% ipython --no-banner

In [1]: import numpy as np

In [2]: import numpy.linalg as la

In [3]: np.set_printoptions(suppress=True, linewidth=120)

In [4]: rnd = lambda a: np.round(a, 2) + 0

In [5]: K = np.loadtxt("dump.csv", delimiter=",")

In [6]: rnd(K)
Out[6]: 
array([[ 0.  ,  0.  ,  0.01, -0.03, -0.02,  0.02,  0.01,  0.01, -0.02, -0.03, -0.02,  0.  ],
       [ 0.  ,  0.  , -0.01,  0.03,  0.02, -0.02, -0.01, -0.01,  0.02,  0.03,  0.02,  0.  ],
       [ 0.01, -0.01,  0.04, -0.09, -0.07,  0.07,  0.04,  0.04, -0.07, -0.09, -0.07, -0.01],
       [-0.03,  0.03, -0.09,  0.21,  0.15, -0.15, -0.09, -0.09,  0.15,  0.21,  0.15,  0.03],
       [-0.02,  0.02, -0.07,  0.15,  0.11, -0.11, -0.07, -0.07,  0.11,  0.15,  0.11,  0.02],
       [ 0.02, -0.02,  0.07, -0.15, -0.11,  0.11,  0.07,  0.07, -0.11, -0.15, -0.11, -0.02],
       [ 0.01, -0.01,  0.04, -0.09, -0.07,  0.07,  0.04,  0.04, -0.07, -0.09, -0.07, -0.01],
       [ 0.01, -0.01,  0.04, -0.09, -0.07,  0.07,  0.04,  0.04, -0.07, -0.09, -0.07, -0.01],
       [-0.02,  0.02, -0.07,  0.15,  0.11, -0.11, -0.07, -0.07,  0.11,  0.15,  0.11,  0.02],
       [-0.03,  0.03, -0.09,  0.21,  0.15, -0.15, -0.09, -0.09,  0.15,  0.21,  0.15,  0.03],
       [-0.02,  0.02, -0.07,  0.15,  0.11, -0.11, -0.07, -0.07,  0.11,  0.15,  0.11,  0.02],
       [ 0.  ,  0.  , -0.01,  0.03,  0.02, -0.02, -0.01, -0.01,  0.02,  0.03,  0.02,  0.  ]])

In [7]: ev, evecs = la.eigh(K)

In [8]: x0 = np.array([4, 1, 4, 3, 2, 0, 1, 4, 0, 5, 4, 4])

In [9]: rnd(la.eigvalsh(K[1:, 1:]))
Out[9]: array([0., 0., 0., 0., 0., 0., 0., 0., 0., 0., 1.])

In [10]: rnd(evecs * np.maximum(ev, 0) @ evecs.T)
Out[10]: 
array([[ 0.  ,  0.  ,  0.01, -0.03, -0.02,  0.02,  0.01,  0.01, -0.02, -0.03, -0.02,  0.  ],
       [ 0.  ,  0.  , -0.01,  0.03,  0.02, -0.02, -0.01, -0.01,  0.02,  0.03,  0.02,  0.  ],
       [ 0.01, -0.01,  0.04, -0.09, -0.07,  0.07,  0.04,  0.04, -0.07, -0.09, -0.07, -0.01],
       [-0.03,  0.03, -0.09,  0.21,  0.15, -0.15, -0.09, -0.09,  0.15,  0.21,  0.15,  0.03],
       [-0.02,  0.02, -0.07,  0.15,  0.11, -0.11, -0.07, -0.07,  0.11,  0.15,  0.11,  0.02],
       [ 0.02, -0.02,  0.07, -0.15, -0.11,  0.11,  0.07,  0.07, -0.11, -0.15, -0.11, -0.02],
       [ 0.01, -0.01,  0.04, -0.09, -0.07,  0.07,  0.04,  0.04, -0.07, -0.09, -0.07, -0.01],
       [ 0.01, -0.01,  0.04, -0.09, -0.07,  0.07,  0.04,  0.04, -0.07, -0.09, -0.07, -0.01],
       [-0.02,  0.02, -0.07,  0.15,  0.11, -0.11, -0.07, -0.07,  0.11,  0.15,  0.11,  0.02],
       [-0.03,  0.03, -0.09,  0.21,  0.15, -0.15, -0.09, -0.09,  0.15,  0.21,  0.15,  0.03],
       [-0.02,  0.02, -0.07,  0.15,  0.11, -0.11, -0.07, -0.07,  0.11,  0.15,  0.11,  0.02],
       [ 0.  ,  0.  , -0.01,  0.03,  0.02, -0.02, -0.01, -0.01,  0.02,  0.03,  0.02,  0.  ]])

In [11]: J = np.loadtxt("sample11.csv", delimiter=",")

In [12]: J
Out[12]: 
array([[ 11.63,   1.18, -16.15,  -1.59],
       [  6.28,   9.17, -11.07,  12.41],
       [-12.47, -15.54,   1.65,   0.37],
       [ -3.15,  15.35, -11.54,  -4.61],
       [ -8.91,  12.25,  12.69,   3.13],
       [ 18.19,   7.4 ,   2.04,   3.22],
       [ -6.31, -10.49,  -7.85,  13.73],
       [ -1.15,  17.97,   8.6 ,   1.31],
       [ -5.95,  -2.42,   5.34, -18.17],
       [  9.6 ,  10.23,  13.52,   4.51],
       [-13.68,  -5.39,  -8.47, -10.58],
       [  8.21,   1.65,  -9.39,  15.54],
       [-13.9 ,  10.09,  -2.31,  -9.98],
       [-11.29, -13.76,   6.71,  -6.17],
       [-11.64, -13.92,  -6.7 ,  -5.08],
       [  7.26,   8.  , -14.66,  -8.26],
       [-18.04,  -7.3 ,  -4.61,  -0.11],
       [ -7.73,  11.79,  14.18,   0.55],
       [ -9.23,  -2.82,  -2.47,  17.34],
       [ 12.38,  15.4 ,   1.86,   2.42],
       [ 11.31, -11.47,  -0.1 , -11.85],
       [ -9.41,  -6.05, -16.34,  -2.8 ],
       [-17.17, -10.18,  -1.06,  -0.75],
       [ -1.12, -14.5 , -13.26,  -3.53],
       [  5.14,  -3.68,  -7.09,  17.6 ],
       [-15.87, -11.97,  -0.8 ,   2.01]])

In [13]: Xs = J - J.mean(axis=0)

In [14]: Uu, sig, vt = la.svd(Xs, full_matrices=False)

In [15]: rnd(Xs.mean(axis=0))
Out[15]: array([0., 0., 0., 0.])

In [16]: rnd(sig ** 2 / (sig ** 2).sum())
Out[16]: array([0.43, 0.26, 0.19, 0.12])

In [17]: np.abs(vt[0]).argmax()
Out[17]: np.int64(1)
